>>> import numpy as np
>>> import numpy.linalg as la
>>> np.set_printoptions(precision=1, suppress=True, linewidth=140)
>>> def rnd(a):
...     return np.round(a, 1) + 0
... 
>>> m1 = np.load("data.npy")
>>> m1
array([[0, 0, 0],
       [1, 0, 0],
       [5, 0, 0]])
>>> th = np.radians(45)
>>> r_ = np.eye(3)
>>> r_[2, 2] = r_[0, 0] = np.cos(th)
>>> r_[2, 0], r_[0, 2] = -np.sin(th), np.sin(th)
>>> rnd(r_)
array([[ 0.7,  0. ,  0.7],
       [ 0. ,  1. ,  0. ],
       [-0.7,  0. ,  0.7]])
>>> M2 = m1 @ r_.T
>>> rnd(np.abs(M2 - m1).max(axis=0))
array([1.5, 0. , 3.5])
>>> rnd(M2)
array([[ 0. ,  0. ,  0. ],
       [ 0.7,  0. , -0.7],
       [ 3.5,  0. , -3.5]])
>>> np.allclose(m1 @ m1.T, M2 @ M2.T)
True
>>> rnd(la.det(r_)), rnd(np.trace(r_))
(np.float64(1.0), np.float64(2.4))
>>> rnd(la.svd(m1, compute_uv=False)), rnd(la.svd(M2, compute_uv=False))
(array([5.1, 0. , 0. ]), array([5.1, 0. , 0. ]))
>>> Uu, sig, Vt = la.svd(M2)
>>> vecs = Vt[:(sig > 1e-8).sum()]
>>> rng = np.random.default_rng(1965)
>>> x0 = M2[1] + 4 * M2[0] + rng.integers(2) * np.eye(3)[0]
>>> print(rnd(x0))
[ 1.7  0.  -0.7]
>>> rnd(np.diag(vecs.T @ vecs))
array([0.5, 0. , 0.5])
>>> np.allclose(vecs.T @ vecs @ x0, x0)
False
>>> rnd(la.norm(x0 - vecs.T @ vecs @ x0))
np.float64(0.7)
>>> np.abs(np.diag(la.qr(m1)[1])) > 1e-9
array([ True, False, False])
>>> la.lstsq(m1[:-1].T, m1[-1])[2]
np.int32(1)
>>> print(np.allclose(m1[:-1].T @ la.lstsq(m1[:-1].T, m1[-1])[0], m1[-1]))
True
>>> rnd(m1 @ la.pinv(m1) @ m1)
array([[0., 0., 0.],
       [1., 0., 0.],
       [5., 0., 0.]])
>>> la.matrix_power(m1 - np.diag(np.diag(m1)), 3)
array([[0, 0, 0],
       [0, 0, 0],
       [0, 0, 0]])
>>> [int(la.matrix_rank(la.matrix_power(m1, p))) for p in range(1, 4)]
[1, 0, 0]
>>> rank = la.matrix_rank(m1)
>>> rank
np.int64(1)
>>> null = la.svd(m1)[2][rank:].T
>>> la.matrix_rank(m1.T @ m1), la.matrix_rank(m1 @ m1.T)
(np.int64(1), np.int64(1))
>>> [int(la.matrix_rank(np.delete(m1, i, axis=0))) for i in range(3)]
[1, 1, 1]
>>> null @ null.T
array([[0., 0., 0.],
       [0., 1., 0.],
       [0., 0., 1.]])
>>> M2 = np.array([[0, 0, 2], [3, 2, 0], [3, 3, 0]])
>>> Z = np.array([[2]])
>>> arr = np.block([[M2, np.array([[0], [1], [1]])], [np.zeros((1, 3)), Z]])
>>> arr
array([[0., 0., 2., 0.],
       [3., 2., 0., 1.],
       [3., 3., 0., 1.],
       [0., 0., 0., 2.]])
>>> z = rng.permutation(4)
>>> print(z)
[1 3 2 0]
>>> M2 = arr[z][:, z]
>>> np.diag(M2)
array([2., 2., 0., 0.])
>>> proj = np.triu(np.array([[2, 1, 1, 1], [2, 0, 1, 0], [0, 0, 0, 0], [2, 2, 0, 1]]), 1) + np.eye(4)
>>> M2 = proj @ arr @ la.inv(proj)
>>> np.trace(M2), np.trace(arr)
(np.float64(4.0), np.float64(4.0))
>>> print(rnd(la.det(M2)))
12.0
>>> M2
array([[ 6., -1., -3., -2.],
       [ 6., -1., -5., -4.],
       [ 3.,  0., -3., -2.],
       [ 0.,  0.,  0.,  2.]])
>>> x0 = np.array([1, 4, 3, 1])
>>> rhs = arr @ x0
>>> rhs
array([ 6., 12., 16.,  2.])
>>> rnd(la.solve(arr.T, arr[2]))
array([0., 0., 1., 0.])
>>> print(rnd(la.solve(arr, rhs)))
[1. 4. 3. 1.]
>>> rnd(la.solve(arr, arr[:, 3]))
array([0., 0., 0., 1.])
>>> print(rnd(la.solve(arr, rhs + arr[:, 2])))
[1. 4. 4. 1.]
>>> X = np.array([[1, -1, -1, 1, -1, 1, 1, -1], [1, -1, -1, 1, 1, -1, -1, 1]])
>>> w1 = np.array([[5, -5],
...     [-1, 2],
...     [2, 0],
...     [4, 1],
...     [-1, -1],
...     [5, -4],
...     [-3, -5],
...     [0, -1]])
>>> b = np.array([1, 3])
>>> act = np.maximum(X @ w1 + b, 0)
>>> act
array([[12,  0],
       [ 6,  4]])
>>> la.matrix_rank(act)
np.int64(2)
>>> (act > 0).mean(axis=0)
array([1. , 0.5])
>>> Z = np.array([[6, 1], [-6, 0]])
>>> (act @ Z).round(6).argmax(axis=1)
array([0, 0])
>>> M2 = act / la.norm(act, axis=1, keepdims=True)
>>> G = M2 @ M2.T
>>> rnd(np.degrees(np.arccos(np.clip(G[0, 1], -1, 1))))
np.float64(33.7)
>>> np.argwhere(np.triu(np.abs(G) > 0.95, 1))
array([], shape=(0, 2), dtype=int64)
>>> (G - 2 * np.eye(2)).round(6).argmax(axis=1)
array([1, 0])
>>> G = X.T @ X
>>> np.diag(G)
array([2, 2, 2, 2, 2, 2, 2, 2])
>>> rnd(la.eigvalsh(G)[::-1])
array([8., 8., 0., 0., 0., 0., 0., 0.])
>>> G
array([[ 2, -2, -2,  2,  0,  0,  0,  0],
       [-2,  2,  2, -2,  0,  0,  0,  0],
       [-2,  2,  2, -2,  0,  0,  0,  0],
       [ 2, -2, -2,  2,  0,  0,  0,  0],
       [ 0,  0,  0,  0,  2, -2, -2,  2],
       [ 0,  0,  0,  0, -2,  2,  2, -2],
       [ 0,  0,  0,  0, -2,  2,  2, -2],
       [ 0,  0,  0,  0,  2, -2, -2,  2]])
>>> print(np.allclose(G, G.T))
True
>>> u = np.array([-5, -5])
>>> np.cross(X[0, :3], X[1, :3])
array([0, 0, 0])
>>> M2 = np.array([[2, 1], [0, 2], [0, 0], [2, 2], [2, 1], [1, 0], [2, 2], [2, 1]])
>>> print(np.einsum("ik,kj->ji", X, M2))
[[3 5]
 [1 1]]
>>> M2.T @ X.T
array([[3, 5],
       [1, 1]])
>>> X @ M2
array([[3, 1],
       [5, 1]])
>>> la.matrix_rank(X @ M2)
np.int64(2)
>>> data = (rng.random((4, 4)) < 0.3) + np.eye(4)
>>> data /= data.sum(axis=1, keepdims=True)
>>> rnd(data)
array([[0.5, 0. , 0. , 0.5],
       [0. , 1. , 0. , 0. ],
       [0.3, 0. , 0.7, 0. ],
       [0. , 0. , 0. , 1. ]])
>>> print((data != 0).astype(int))
[[1 0 0 1]
 [0 1 0 0]
 [1 0 1 0]
 [0 0 0 1]]
>>> M2 = np.array([[0, 0, -3], [-1, 0, 2]])
>>> Z = np.kron(M2, data)
>>> print(Z.shape)
(8, 12)
>>> rnd(Z)
array([[ 0. ,  0. ,  0. ,  0. ,  0. ,  0. ,  0. ,  0. , -1.5,  0. ,  0. , -1.5],
       [ 0. ,  0. ,  0. ,  0. ,  0. ,  0. ,  0. ,  0. ,  0. , -3. ,  0. ,  0. ],
       [ 0. ,  0. ,  0. ,  0. ,  0. ,  0. ,  0. ,  0. , -1. ,  0. , -2. ,  0. ],
       [ 0. ,  0. ,  0. ,  0. ,  0. ,  0. ,  0. ,  0. ,  0. ,  0. ,  0. , -3. ],
       [-0.5,  0. ,  0. , -0.5,  0. ,  0. ,  0. ,  0. ,  1. ,  0. ,  0. ,  1. ],
       [ 0. , -1. ,  0. ,  0. ,  0. ,  0. ,  0. ,  0. ,  0. ,  2. ,  0. ,  0. ],
       [-0.3,  0. , -0.7,  0. ,  0. ,  0. ,  0. ,  0. ,  0.7,  0. ,  1.3,  0. ],
       [ 0. ,  0. ,  0. , -1. ,  0. ,  0. ,  0. ,  0. ,  0. ,  0. ,  0. ,  2. ]])
>>> la.matrix_rank(Z)
np.int64(8)
>>> z = rng.permutation(4)
>>> M2 = arr[:, z] * rng.choice([-1, 1], 4)
>>> print(M2)
[[-0. -0. -2.  0.]
 [-3. -2. -0.  1.]
 [-3. -3. -0.  1.]
 [-0. -0. -0.  2.]]
>>> Uu, _, Vt = la.svd(arr.T @ M2)
>>> rnd(Uu @ Vt)
array([[-1.,  0.,  0.,  0.],
       [ 0., -1.,  0.,  0.],
       [ 0.,  0., -1.,  0.],
       [ 0.,  0.,  0.,  1.]])
>>> (M2 + M2.T) / 2
array([[-0. , -1.5, -2.5,  0. ],
       [-1.5, -2. , -1.5,  0.5],
       [-2.5, -1.5, -0. ,  0.5],
       [ 0. ,  0.5,  0.5,  2. ]])
>>> rnd(np.sort(np.abs(la.eigvals(M2))))
array([1.2, 1.2, 2. , 3.9])
>>> np.trace(M2)
np.float64(0.0)
>>> W0 = np.load("arr.npy")
>>> rnd(W0)
array([[-0.8,  1.6,  1. ],
       [-1.8, -0.6, -0.4],
       [ 0. , -1.1,  1.7]])
>>> z = rng.permutation(3)
>>> z
array([1, 2, 0])
>>> M2 = W0[z][:, z]
>>> print(rnd(np.diag(M2)))
[-0.6  1.7 -0.8]
>>> print(rnd(la.det(M2)), rnd(la.det(W0[z])))
8.0 8.0
>>> rnd(np.sort(np.abs(la.eigvals(M2))))
array([2., 2., 2.])
>>> F = np.array([[1, -1, 1, -1, -1, 1, -1, 1],
...     [1, -1, -1, 1, 1, -1, -1, 1],
...     [1, 1, -1, -1, 1, 1, -1, -1],
...     [1, -1, -1, 1, -1, 1, 1, -1]])
>>> F
array([[ 1, -1,  1, -1, -1,  1, -1,  1],
       [ 1, -1, -1,  1,  1, -1, -1,  1],
       [ 1,  1, -1, -1,  1,  1, -1, -1],
       [ 1, -1, -1,  1, -1,  1,  1, -1]])
>>> M2 = F[0, 0] * F[1:] - np.outer(F[1:, 0], F[0])
>>> M2
array([[ 0,  0, -2,  2,  2, -2,  0,  0],
       [ 0,  2, -2,  0,  2,  0,  0, -2],
       [ 0,  0, -2,  2,  0,  0,  2, -2]])
>>> F[:, 0] / F[0, 0]
array([1., 1., 1., 1.])
>>> la.matrix_rank(M2), la.matrix_rank(F)
(np.int64(3), np.int64(4))
>>> G = F.T @ F
>>> print(rnd(la.svd(F, compute_uv=False) ** 2))
[8. 8. 8. 8.]
>>> (F @ F.T).shape
(4, 4)
>>> th = np.radians(120)
>>> r_ = np.eye(8)
>>> r_[2, 2] = r_[4, 4] = np.cos(th)
>>> r_[2, 4], r_[4, 2] = -np.sin(th), np.sin(th)
>>> rnd(r_)
array([[ 1. ,  0. ,  0. ,  0. ,  0. ,  0. ,  0. ,  0. ],
       [ 0. ,  1. ,  0. ,  0. ,  0. ,  0. ,  0. ,  0. ],
       [ 0. ,  0. , -0.5,  0. , -0.9,  0. ,  0. ,  0. ],
       [ 0. ,  0. ,  0. ,  1. ,  0. ,  0. ,  0. ,  0. ],
       [ 0. ,  0. ,  0.9,  0. , -0.5,  0. ,  0. ,  0. ],
       [ 0. ,  0. ,  0. ,  0. ,  0. ,  1. ,  0. ,  0. ],
       [ 0. ,  0. ,  0. ,  0. ,  0. ,  0. ,  1. ,  0. ],
       [ 0. ,  0. ,  0. ,  0. ,  0. ,  0. ,  0. ,  1. ]])
>>> M2 = F @ r_.T
>>> print(rnd(la.det(r_)), np.trace(r_))
1.0 5.0
>>> rnd(la.svd(F, compute_uv=False)), rnd(la.svd(M2, compute_uv=False))
(array([2.8, 2.8, 2.8, 2.8]), array([2.8, 2.8, 2.8, 2.8]))
>>> u, v = F[0], F[2]
>>> u @ v
np.int64(0)
>>> u @ u
np.int64(8)
>>> pr = (u @ v) / (u @ u) * u
>>> print(rnd(la.norm(u + v) ** 2 + la.norm(u - v) ** 2))
32.0
>>> pr
array([ 0., -0.,  0., -0., -0.,  0., -0.,  0.])
>>> print(v - pr)
[ 1.  1. -1. -1.  1.  1. -1. -1.]
>>> np.outer(u, v)
array([[ 1,  1, -1, -1,  1,  1, -1, -1],
       [-1, -1,  1,  1, -1, -1,  1,  1],
       [ 1,  1, -1, -1,  1,  1, -1, -1],
       [-1, -1,  1,  1, -1, -1,  1,  1],
       [-1, -1,  1,  1, -1, -1,  1,  1],
       [ 1,  1, -1, -1,  1,  1, -1, -1],
       [-1, -1,  1,  1, -1, -1,  1,  1],
       [ 1,  1, -1, -1,  1,  1, -1, -1]])
